$ python3 -q
>>> import numpy as np
>>> from numpy import linalg as LA
>>> np.set_printoptions(precision=2, suppress=True, linewidth=140)
>>> arr = np.array([[-1.3, -1.3, -0.5],
...     [0.0, -1.3, -1.8],
...     [-0.7, -1.1, -0.2],
...     [-0.5, 1.3, 0.4]])
>>> print(arr)
[[-1.3 -1.3 -0.5]
 [ 0.  -1.3 -1.8]
 [-0.7 -1.1 -0.2]
 [-0.5  1.3  0.4]]
>>> Q = arr.astype(float).copy()
>>> for j in range(3):
...     Q[:, j] -= Q[:, :j] @ (Q[:, :j].T @ Q[:, j])
...     Q[:, j] /= LA.norm(Q[:, j])
... 
>>> print(np.round(Q.T @ Q, 2) + 0)
[[1. 0. 0.]
 [0. 1. 0.]
 [0. 0. 1.]]
>>> print(np.round(Q.T @ arr, 2) + 0)
[[1.56 1.16 0.38]
 [0.   2.22 1.48]
 [0.   0.   1.16]]
>>> print(Q)
[[-0.83 -0.15  0.03]
 [ 0.   -0.59 -0.8 ]
 [-0.45 -0.26  0.31]
 [-0.32  0.75 -0.51]]
>>> x = np.array([1, -3, 0])
>>> h = np.maximum(arr @ x, 0)
>>> print(arr * (h > 1e-9)[:, None])
[[-1.3 -1.3 -0.5]
 [ 0.  -1.3 -1.8]
 [-0.7 -1.1 -0.2]
 [-0.   0.   0. ]]
>>> print(np.maximum(arr @ x, 0) - np.maximum(-arr @ x, 0))
[ 2.6  3.9  2.6 -4.4]
>>> print(np.maximum(arr @ (3 * x), 0))
[ 7.8 11.7  7.8  0. ]
>>> print(np.flatnonzero(h > 1e-9))
[0 1 2]
>>> print(h)
[2.6 3.9 2.6 0. ]
>>> print(np.tanh(arr @ x))
[ 0.99  1.    0.99 -1.  ]
>>> x = np.array([3, -1, 2])
>>> y = arr @ x
>>> beta, lr = np.zeros(3), 1 / LA.norm(arr, 2) ** 2
>>> for i in range(250):
...     beta -= lr * arr.T @ (arr @ beta - y)
...     if i % 50 == 0: print(i, round(LA.norm(arr @ beta - y), 2))
... 
0 3.18
50 0.03
100 0.0
150 0.0
200 0.0
>>> print(beta)
[ 3. -1.  2.]
>>> proj = arr @ LA.solve(arr.T @ arr, arr.T)
>>> print(LA.matrix_rank(np.eye(4) - proj))
1
>>> print(np.round((np.eye(4) - proj) @ arr, 2) + 0)
[[0. 0. 0.]
 [0. 0. 0.]
 [0. 0. 0.]
 [0. 0. 0.]]
>>> print(np.allclose(proj @ proj, proj))
True
>>> print(proj)
[[ 0.72  0.06  0.42  0.14]
 [ 0.06  0.99 -0.09 -0.03]
 [ 0.42 -0.09  0.36 -0.21]
 [ 0.14 -0.03 -0.21  0.93]]
>>> print(np.round(LA.eigvalsh(proj), 2) + 0)
[0. 1. 1. 1.]
>>> Y = arr / LA.norm(arr, axis=1, keepdims=True)
>>> G = Y @ Y.T
>>> print((G - 2 * np.eye(4)).round(6).argmax(axis=1))
[2 0 0 0]
>>> print(LA.norm(Y, axis=1))
[1. 1. 1. 1.]
>>> print(G)
[[ 1.    0.61  0.97 -0.45]
 [ 0.61  1.    0.61 -0.75]
 [ 0.97  0.61  1.   -0.61]
 [-0.45 -0.75 -0.61  1.  ]]
>>> J = np.load("data.npy")
>>> print(J)
[[3.1 3.  0.  3.  5. ]
 [5.  5.1 5.  0.  1. ]
 [0.  2.  5.1 5.  3. ]
 [4.  3.  3.  0.1 1. ]
 [3.  3.  0.  3.  5.1]]
>>> x = np.array([-4, 5, -2, 5, 4])
>>> print(J @ np.eye(5)[3])
[3.  0.  5.  0.1 3. ]
>>> print(J * x)
[[-12.4  15.   -0.   15.   20. ]
 [-20.   25.5 -10.    0.    4. ]
 [ -0.   10.  -10.2  25.   12. ]
 [-16.   15.   -6.    0.5   4. ]
 [-12.   15.   -0.   15.   20.4]]
>>> print((J * x).sum(axis=1))
[37.6 -0.5 36.8 -2.5 38.4]
>>> print(J @ x)
[37.6 -0.5 36.8 -2.5 38.4]
>>> print(LA.norm(J @ x) <= LA.norm(J, 2) * LA.norm(x) + 1e-9)
True
>>> print(J @ np.ones(5))
[14.1 16.1 15.1 11.1 14.1]
